$ python -q
>>> import numpy as np
>>> np.set_printoptions(suppress=True, linewidth=200)
>>> tidy = lambda a: np.round(a, 3) + 0
>>> M2 = np.array([[-2], [1], [-1]])
>>> arr = np.block([[np.zeros((3, 3)), M2], [M2.T, np.zeros((1, 1))]])
>>> print(arr)
[[ 0.  0.  0. -2.]
 [ 0.  0.  0.  1.]
 [ 0.  0.  0. -1.]
 [-2.  1. -1.  0.]]
>>> np.all(np.linalg.eigvalsh(arr) > 0)
np.False_
>>> Uu, sv, Vh = np.linalg.svd(arr, full_matrices=False)
>>> (sv > 1e-8).sum()
np.int64(2)
>>> print(tidy(Uu.T @ Uu))
[[1. 0. 0. 0.]
 [0. 1. 0. 0.]
 [0. 0. 1. 0.]
 [0. 0. 0. 1.]]
>>> Uu.shape, sv.shape, Vh.shape
((4, 4), (4,), (4, 4))
>>> np.allclose(Uu * sv @ Vh, arr)
True
>>> print(tidy(Vh @ Vh.T))
[[1. 0. 0. 0.]
 [0. 1. 0. 0.]
 [0. 0. 1. 0.]
 [0. 0. 0. 1.]]
>>> tidy(sv)
array([2.449, 2.449, 0.   , 0.   ])
>>> tidy(Uu.T @ arr @ Vh.T)
array([[2.449, 0.   , 0.   , 0.   ],
       [0.   , 2.449, 0.   , 0.   ],
       [0.   , 0.   , 0.   , 0.   ],
       [0.   , 0.   , 0.   , 0.   ]])
>>> P = np.triu(np.array([[6, 7, 9, 3], [9, 3, 0, 0], [6, 8, 6, 6], [3, 9, 4, 2]]), 1) + np.eye(4)
>>> M2 = P @ arr @ np.linalg.inv(P)
>>> P @ arr - arr @ P
array([[ -6.,   3.,  -3.,  -2.],
       [  0.,   0.,   0.,   0.],
       [-12.,   6.,  -6.,   0.],
       [  0.,  14.,  18.,  12.]])
>>> np.linalg.matrix_rank(M2)
np.int64(2)
>>> Uu, sv, Vh = np.linalg.svd(arr)
>>> print(np.argmax(sv[:-1] / (sv[1:] + 1e-6)) + 1)
2
>>> M2 = Uu[:, :2] @ np.diag(sv[:2]) @ Vh[:2]
>>> tidy(np.abs(arr - M2).max())
np.float64(0.0)
>>> np.linalg.matrix_rank(M2)
np.int64(2)
>>> rk = np.linalg.matrix_rank(arr)
>>> rk
np.int64(2)
>>> ns = np.linalg.svd(arr)[2][rk:].T
>>> tidy(arr @ ns)
array([[0., 0.],
       [0., 0.],
       [0., 0.],
       [0., 0.]])
>>> np.allclose(arr @ ns, 0)
True
>>> np.linalg.matrix_rank(arr.T @ arr), np.linalg.matrix_rank(arr @ arr.T)
(np.int64(2), np.int64(2))
>>> [int(np.linalg.matrix_rank(np.delete(arr, i, axis=0))) for i in range(4)]
[2, 2, 2, 1]
>>> print([int(np.linalg.matrix_rank(arr[:i])) for i in range(1, len(arr) + 1)])
[1, 1, 1, 2]
>>> m1 = np.array([[0, 1, 0, 0], [0, 2, 0, 0]])
>>> m1
array([[0, 1, 0, 0],
       [0, 2, 0, 0]])
>>> # column 2 repeats column 0
>>> Uu, sv, Vh = np.linalg.svd(m1)
>>> print(np.argmax(sv[:-1] / (sv[1:] + 1e-6)) + 1)
1
>>> tidy(sv)
array([2.236, 0.   ])
>>> M2 = Uu[:, :1] @ np.diag(sv[:1]) @ Vh[:1]
>>> tidy(np.linalg.norm(m1 - M2, 2)), sv[1]
(np.float64(0.0), np.float64(0.0))
>>> print(np.linalg.matrix_rank(M2))
1
>>> m1.T @ m1
array([[0, 0, 0, 0],
       [0, 5, 0, 0],
       [0, 0, 0, 0],
       [0, 0, 0, 0]])
>>> tidy(np.linalg.svd(m1, compute_uv=False))
array([2.236, 0.   ])
>>> tidy(np.linalg.norm(m1, axis=0))
array([0.   , 2.236, 0.   , 0.   ])
>>> m1 @ m1.T
array([[1, 2],
       [2, 4]])
>>> K = np.array([[2.0, -2.0, 2.0], [0.0, -2.0, 4.0], [0.0, -2.0, 4.0]])
>>> # row 2 repeats row 1
>>> Uu, sv, Vh = np.linalg.svd(K)
>>> tidy(sv)
array([6.928, 2.   , 0.   ])
>>> M2 = Uu[:, :2] @ np.diag(sv[:2]) @ Vh[:2]
>>> tidy(np.linalg.norm(K - M2) / np.linalg.norm(K))
np.float64(0.0)
>>> tidy(M2)
array([[ 2., -2.,  2.],
       [ 0., -2.,  4.],
       [ 0., -2.,  4.]])
>>> tidy(np.abs(K - M2).max())
np.float64(0.0)
>>> tidy(np.linalg.norm(K - M2, 2)), tidy(sv[2])
(np.float64(0.0), np.float64(0.0))
>>> np.linalg.lstsq(K[:-1].T, K[-1])[2]
np.int32(2)
>>> tidy(np.trace(np.linalg.pinv(K) @ K))
np.float64(2.0)
>>> np.abs(np.diag(np.linalg.qr(K)[1])) > 1e-9
array([ True,  True, False])
>>> E = np.load("arr.npy")
>>> E
array([[ -0.8,  -1.1, -18. ],
       [  1.4,   1.6,  -5. ],
       [ -0.1,  -0.3,  30. ]])
>>> tidy((E + E.T) / 2)
array([[-0.8 ,  0.15, -9.05],
       [ 0.15,  1.6 , -2.65],
       [-9.05, -2.65, 30.  ]])
>>> tidy(np.sort(np.abs(np.linalg.eigvals(E))))
array([ 0.66 ,  0.66 , 30.119])
>>> tidy(np.linalg.det(E))
np.float64(13.13)
>>> tidy(np.abs(np.linalg.eigvals(E)).max())
np.float64(30.119)
>>> x0 = np.array([0, 3, 1])
>>> h1 = np.maximum(E @ x0, 0)
>>> np.maximum(E @ (3 * x0), 0)
array([ 0. ,  0. , 87.3])
>>> print(E * (h1 > 1e-9)[:, None])
[[-0.  -0.  -0. ]
 [ 0.   0.  -0. ]
 [-0.1 -0.3 30. ]]
>>> tidy(np.maximum(E @ x0, 0) - np.maximum(-E @ x0, 0))
array([-21.3,  -0.2,  29.1])
>>> np.flatnonzero(h1 > 1e-9)
array([2])
>>> M2 = np.array([[2, 0, 0], [0, 2, 1]])
>>> Z = np.kron(M2, E)
>>> Z.shape
(6, 9)
>>> Z
array([[ -1.6,  -2.2, -36. ,  -0. ,  -0. ,  -0. ,  -0. ,  -0. ,  -0. ],
       [  2.8,   3.2, -10. ,   0. ,   0. ,  -0. ,   0. ,   0. ,  -0. ],
       [ -0.2,  -0.6,  60. ,  -0. ,  -0. ,   0. ,  -0. ,  -0. ,   0. ],
       [ -0. ,  -0. ,  -0. ,  -1.6,  -2.2, -36. ,  -0.8,  -1.1, -18. ],
       [  0. ,   0. ,  -0. ,   2.8,   3.2, -10. ,   1.4,   1.6,  -5. ],
       [ -0. ,  -0. ,   0. ,  -0.2,  -0.6,  60. ,  -0.1,  -0.3,  30. ]])
>>> np.linalg.matrix_rank(Z)
np.int64(6)
